>>> import numpy as np
>>> np.set_printoptions(precision=2, suppress=True, linewidth=120, floatmode="fixed")
>>> E = np.load("arr.npy")
>>> E
array([[-1,  2,  0,  1],
       [ 1, -2,  0,  0],
       [-1,  2, -2, -2],
       [-2, -1,  0,  2],
       [-2,  0, -2, -2],
       [-1, -1, -2,  0],
       [-2, -1,  0,  2]])
>>> x = np.array([1, 2, -2, -1])
>>> y = E @ x
>>> np.linalg.lstsq(E, y)[0]
array([ 1.00,  2.00, -2.00, -1.00])
>>> y
array([ 2, -3,  9, -6,  4,  1, -6])
>>> np.round(np.linalg.pinv(E) @ E, 2) + 0
array([[1.00, 0.00, 0.00, 0.00],
       [0.00, 1.00, 0.00, 0.00],
       [0.00, 0.00, 1.00, 0.00],
       [0.00, 0.00, 0.00, 1.00]])
>>> rng = np.random.default_rng(7164)
>>> y = y + 0.3 * rng.normal(size=7)
>>> y
array([ 2.02, -3.82,  9.52, -5.93,  3.79,  1.54, -6.00])
>>> b, *_ = np.linalg.lstsq(E, y)
>>> [round(float(np.linalg.norm(np.linalg.solve(E.T @ E + lam * np.eye(4), E.T @ y))), 2) for lam in (0, 1, 10, 100)]
[3.48, 2.88, 1.98, 0.56]
>>> z = rng.permutation(4)
>>> A2 = E[:, z] * rng.choice([-1, 1], 4)
>>> A2
array([[ 0,  1,  1, -2],
       [ 0, -1,  0,  2],
       [ 2,  1, -2, -2],
       [ 0,  2,  2,  1],
       [ 2,  2, -2,  0],
       [ 2,  1,  0,  1],
       [ 0,  2,  2,  1]])
>>> left, _, Vh = np.linalg.svd(E.T @ A2)
>>> z
array([2, 0, 3, 1])
>>> np.round(left @ Vh, 2) + 0
array([[ 0.00, -1.00,  0.00,  0.00],
       [ 0.00,  0.00,  0.00, -1.00],
       [-1.00,  0.00,  0.00,  0.00],
       [ 0.00,  0.00,  1.00,  0.00]])
>>> F = np.load("case0.npy")
>>> F
array([[ 20,   6,  24, -18,  -4],
       [  6,  26,   5, -12,  12],
       [ 24,   5,  29, -21,  -6],
       [-18, -12, -21,  18,   0],
       [ -4,  12,  -6,   0,   8]])
>>> np.linalg.lstsq(F[:-1].T, F[-1])[2]
np.int32(2)
>>> np.allclose(F[:-1].T @ np.linalg.lstsq(F[:-1].T, F[-1])[0], F[-1])
True
>>> np.unique(F.round(6), axis=0).shape
(5, 5)
>>> left, sigma, Vh = np.linalg.svd(F)
>>> sigma.round(2) + 0
array([69.05, 31.95,  0.00,  0.00,  0.00])
>>> A2 = left[:, :2] @ np.diag(sigma[:2]) @ Vh[:2]
>>> np.linalg.matrix_rank(A2)
np.int64(2)
>>> np.round(np.linalg.norm(F - A2, 2), 2), round(sigma[2], 2)
(np.float64(0.0), np.float64(0.0))
>>> round(np.abs(F - A2).max(), 2)
np.float64(0.0)
>>> round(np.linalg.det(F.T), 2)
np.float64(-0.0)
>>> np.kron(np.eye(2, dtype=int), F)
array([[ 20,   6,  24, -18,  -4,   0,   0,   0,   0,   0],
       [  6,  26,   5, -12,  12,   0,   0,   0,   0,   0],
       [ 24,   5,  29, -21,  -6,   0,   0,   0,   0,   0],
       [-18, -12, -21,  18,   0,   0,   0,   0,   0,   0],
       [ -4,  12,  -6,   0,   8,   0,   0,   0,   0,   0],
       [  0,   0,   0,   0,   0,  20,   6,  24, -18,  -4],
       [  0,   0,   0,   0,   0,   6,  26,   5, -12,  12],
       [  0,   0,   0,   0,   0,  24,   5,  29, -21,  -6],
       [  0,   0,   0,   0,   0, -18, -12, -21,  18,   0],
       [  0,   0,   0,   0,   0,  -4,  12,  -6,   0,   8]])
>>> round(float(np.linalg.det(2 * F)), 2), np.round(np.linalg.det(F), 2)
(-0.0, np.float64(-0.0))
>>> np.einsum("ii->", F)
np.int64(101)
>>> np.round(np.linalg.norm(F, 2) / np.linalg.norm(F), 2)
np.float64(0.91)
>>> [round(float(x), 2) for x in np.linalg.svd(F, compute_uv=False)[:3]]
[69.05, 31.95, 0.0]
>>> left, sigma, Vh = np.linalg.svd(F)
>>> evecs = Vh[:(sigma > 1e-8).sum()]
>>> x = F[1] + -3 * F[3] + rng.integers(2) * np.eye(5)[1]
>>> x
array([ 60.00,  63.00,  68.00, -66.00,  12.00])
>>> np.diag(evecs.T @ evecs)
array([0.30, 0.73, 0.46, 0.27, 0.25])
>>> round(np.linalg.norm(x - evecs.T @ evecs @ x), 2)
np.float64(0.52)
>>> evecs.T @ evecs
array([[ 0.30,  0.02,  0.37, -0.25, -0.10],
       [ 0.02,  0.73, -0.04, -0.21,  0.39],
       [ 0.37, -0.04,  0.46, -0.29, -0.16],
       [-0.25, -0.21, -0.29,  0.27, -0.02],
       [-0.10,  0.39, -0.16, -0.02,  0.25]])
>>> np.allclose(evecs.T @ evecs @ x, x)
False
>>> data = np.load("m.npy")
>>> data
array([[ 3,  2,  0,  0,  0,  0],
       [ 2, -1,  0,  0,  0,  0],
       [-3,  1,  0,  0,  0,  0],
       [ 0,  0,  3,  2,  0,  0],
       [ 0,  0,  2, -1,  0,  0],
       [ 0,  0, -3,  1,  0,  0],
       [ 0,  0,  0,  0,  3,  2],
       [ 0,  0,  0,  0,  2, -1],
       [ 0,  0,  0,  0, -3,  1]])
>>> proj = data @ np.linalg.solve(data.T @ data, data.T)
>>> np.round(np.linalg.eigvalsh(proj), 2) + 0
array([0.00, 0.00, 0.00, 1.00, 1.00, 1.00, 1.00, 1.00, 1.00])
>>> np.linalg.matrix_rank(np.eye(9) - proj)
np.int64(3)
>>> np.diag(proj)
array([0.99, 0.38, 0.63, 0.99, 0.38, 0.63, 0.99, 0.38, 0.63])
>>> proj @ data[:, 3]
array([ 0.00,  0.00,  0.00,  2.00, -1.00,  1.00,  0.00,  0.00,  0.00])
